>>> import numpy as np
>>> from numpy import linalg as LA
>>> np.set_printoptions(precision=3, suppress=True, linewidth=120, floatmode="fixed")
>>> F = np.load("case15.npy")
>>> print(F)
[[0 0 2 1 3]
 [0 0 3 0 3]
 [0 0 0 4 4]
 [0 0 0 0 2]
 [0 0 0 0 0]]
>>> print(LA.matrix_rank(F, rtol=0.1))
3
>>> print([round(float(x), 3) for x in LA.svd(F, compute_uv=False)[:3]])
[7.35, 3.565, 1.124]
>>> m1 = np.loadtxt("a.csv", delimiter=",")
>>> print(m1)
[[ 1.000  0.000  0.000  0.000  0.000  0.000  0.000  0.000  0.000  0.000  0.000  0.000  0.000  0.000]
 [-1.000  1.000  0.000  0.000  0.000  0.000  0.000  0.000  0.000  0.000  0.000  0.000  0.000  0.000]
 [-3.000 -1.000  1.000  0.000  0.000  0.000  0.000  0.000  0.000  0.000  0.000  0.000  0.000  0.000]
 [-1.000  1.000 -2.000  1.000  0.000  0.000  0.000  0.000  0.000  0.000  0.000  0.000  0.000  0.000]
 [-3.000 -1.000  1.000  3.000  1.000  0.000  0.000  0.000  0.000  0.000  0.000  0.000  0.000  0.000]
 [-1.000 -3.000 -1.000  0.000 -3.000  1.000  0.000  0.000  0.000  0.000  0.000  0.000  0.000  0.000]
 [-2.000  2.000  0.000 -2.000 -1.000  1.000  1.000  0.000  0.000  0.000  0.000  0.000  0.000  0.000]
 [-3.000 -3.000  2.000  1.000  2.000  2.000 -3.000  1.000  0.000  0.000  0.000  0.000  0.000  0.000]
 [-3.000  1.000 -1.000  3.000  3.000 -2.000  3.000  2.000  1.000  0.000  0.000  0.000  0.000  0.000]
 [-2.000  0.000  1.000 -1.000  2.000  2.000 -1.000  2.000  3.000  1.000  0.000  0.000  0.000  0.000]
 [ 1.000 -1.000 -3.000 -1.000  1.000  1.000 -1.000 -3.000 -3.000  3.000  1.000  0.000  0.000  0.000]
 [-3.000 -1.000 -3.000  0.000  0.000  0.000 -2.000  1.000  2.000  1.000  2.000  1.000  0.000  0.000]
 [-1.000  2.000 -1.000 -3.000 -1.000  2.000 -1.000  1.000 -2.000 -1.000 -3.000 -2.000  1.000  0.000]
 [ 2.000 -1.000 -2.000 -3.000 -2.000  2.000  0.000 -3.000  3.000 -3.000 -2.000  3.000 -2.000  1.000]]
>>> m1.inv()
Traceback (most recent call last):
  File "<python-input-9>", line 1, in <module>
    m1.inv()
    ^^^^^^
AttributeError: 'numpy.ndarray' object has no attribute 'inv'
>>> LA.determinant(m1)
Traceback (most recent call last):
  File "<python-input-10>", line 1, in <module>
    LA.determinant(m1)
    ^^^^^^^^^^^^^^
AttributeError: module 'numpy.linalg' has no attribute 'determinant'
>>> print(np.round(LA.det(m1), 3))
1.0
>>> print(np.allclose(m1, m1.T))
False
>>> assert m1 == m1.T
Traceback (most recent call last):
  File "<python-input-13>", line 1, in <module>
    assert m1 == m1.T
           ^^^^^^^^^^
ValueError: The truth value of an array with more than one element is ambiguous. Use a.any() or a.all()
>>> print(np.allclose(m1 @ m1.T, m1.T @ m1))
False
>>> print(np.trace(m1))
14.0
>>> print(round(LA.norm(m1, "nuc"), 3))
56.344
>>> print(LA.norm(m1, axis=0))
[7.937 5.831 6.000 6.633 5.831 4.796 5.099 5.385 6.000 4.583 4.243 3.742 2.236 1.000]
>>> print(round(float(LA.norm(m1[7], 1)), 3), round(LA.norm(m1[7], np.inf), 3))
17.0 3.0
>>> mat = np.load("run16.npy")
>>> print(mat)
[[ 2.000 -3.000  0.000  0.000  0.000  0.000  0.000  0.000  0.000  0.000  0.000  0.000  0.000  0.000  0.000]
 [-3.000  0.000 -3.000  0.000  0.000  0.000  0.000  0.000  0.000  0.000  0.000  0.000  0.000  0.000  0.000]
 [ 0.000 -3.000  2.000 -3.000  0.000  0.000  0.000  0.000  0.000  0.000  0.000  0.000  0.000  0.000  0.000]
 [ 0.000  0.000 -3.000  2.000 -3.000  0.000  0.000  0.000  0.000  0.000  0.000  0.000  0.000  0.000  0.000]
 [ 0.000  0.000  0.000 -3.000  1.000 -3.000  0.000  0.000  0.000  0.000  0.000  0.000  0.000  0.000  0.000]
 [ 0.000  0.000  0.000  0.000 -3.000  1.000 -3.000  0.000  0.000  0.000  0.000  0.000  0.000  0.000  0.000]
 [ 0.000  0.000  0.000  0.000  0.000 -3.000  0.000 -3.000  0.000  0.000  0.000  0.000  0.000  0.000  0.000]
 [ 0.000  0.000  0.000  0.000  0.000  0.000 -3.000  2.000 -3.000  0.000  0.000  0.000  0.000  0.000  0.000]
 [ 0.000  0.000  0.000  0.000  0.000  0.000  0.000 -3.000  1.000 -3.000  0.000  0.000  0.000  0.000  0.000]
 [ 0.000  0.000  0.000  0.000  0.000  0.000  0.000  0.000 -3.000  1.000 -3.000  0.000  0.000  0.000  0.000]
 [ 0.000  0.000  0.000  0.000  0.000  0.000  0.000  0.000  0.000 -3.000  3.000 -3.000  0.000  0.000  0.000]
 [ 0.000  0.000  0.000  0.000  0.000  0.000  0.000  0.000  0.000  0.000 -3.000  0.000 -3.000  0.000  0.000]
 [ 0.000  0.000  0.000  0.000  0.000  0.000  0.000  0.000  0.000  0.000  0.000 -3.000  2.000 -3.000  0.000]
 [ 0.000  0.000  0.000  0.000  0.000  0.000  0.000  0.000  0.000  0.000  0.000  0.000 -3.000  1.000 -3.000]
 [ 0.000  0.000  0.000  0.000  0.000  0.000  0.000  0.000  0.000  0.000  0.000  0.000  0.000 -3.000  0.000]]
>>> # symmetric
>>> vec = np.array([9, 1, 8, 3, 9, 9, 7, 9, 4, 5, 3, 5, 5, 8, 2])
>>> y = mat @ vec
>>> c, lr = np.zeros(15), 1 / LA.norm(mat, 2) ** 2
>>> for i in range(12):
...     c -= lr * mat.T @ (mat @ c - y)
...     if i % 2 == 0: print(i, round(LA.norm(mat @ c - y), 3))
... 
0 64.246
2 22.878
4 9.897
6 5.757
8 4.298
10 3.633
>>> print(round(float(LA.cond(mat)), 3))
23.287
